>>> import numpy as np
>>> np.set_printoptions(precision=1, suppress=True, linewidth=140, sign=" ")
>>> def tidy(a):
...     return np.round(a, 1) + 0
... 
>>> Q, _ = np.linalg.qr(np.array([[1.4, -2.1, -1.5, -0.9, 0.0, -0.4, 0.9],
...     [1.4, 0.2, 0.9, -0.2, -0.5, -1.4, -1.9],
...     [0.1, 0.1, -1.3, 2.8, 0.8, 1.1, 0.4],
...     [-0.1, -1.4, 1.6, -0.4, -1.3, -0.6, -0.7],
...     [-0.1, 0.8, -0.4, 0.1, 1.1, 0.0, -0.5],
...     [0.8, 1.0, 1.2, -0.2, 0.1, -0.2, -1.7],
...     [1.9, 1.8, -0.3, 1.0, 0.4, 0.0, 0.1]]))
>>> vals = np.array([3, 2, 2, 2, 5, 4, 6])
>>> arr = Q @ np.diag(vals) @ Q.T
>>> print(tidy(arr))
[[ 2.4  0.   0.1  0.   0.3  0.6  0.2]
 [ 0.   3.7  0.2 -0.8 -0.1 -0.2 -0.5]
 [ 0.1  0.2  2.2 -0.3  0.2  0.6 -0.5]
 [ 0.  -0.8 -0.3  3.2  1.1 -0.6  0.9]
 [ 0.3 -0.1  0.2  1.1  4.8  0.   0. ]
 [ 0.6 -0.2  0.6 -0.6  0.   4.1 -0.9]
 [ 0.2 -0.5 -0.5  0.9  0.  -0.9  3.7]]
>>> vec = np.array([-1, -3, -2, -3, -2, 2, -2])
>>> rhs = arr @ vec
>>> print(tidy(rhs))
[ -2.6  -8.2  -2.6 -12.  -13.2  10.5  -9.5]
>>> print(tidy(np.linalg.solve(arr, arr[:, 6])))
[ 0.  0.  0.  0.  0.  0.  1.]
>>> print(tidy(np.linalg.solve(arr, rhs + arr[:, 0])))
[ 0. -3. -2. -3. -2.  2. -2.]
>>> print(tidy(np.linalg.solve(arr, rhs)))
[-1. -3. -2. -3. -2.  2. -2.]
>>> print(tidy(np.linalg.solve(arr.T, arr[6])))
[ 0.  0.  0.  0.  0.  0.  1.]
>>> vec = np.ones(7)
>>> for _ in range(7):
...     vec = arr @ vec
...     vec /= np.linalg.norm(vec)
...     print(round(vec @ arr @ vec, 1))
... 
4.4
4.9
5.2
5.4
5.5
5.6
5.7
>>> print(tidy(vec))
[ 0.1 -0.2  0.   0.5  0.8 -0.1  0.2]
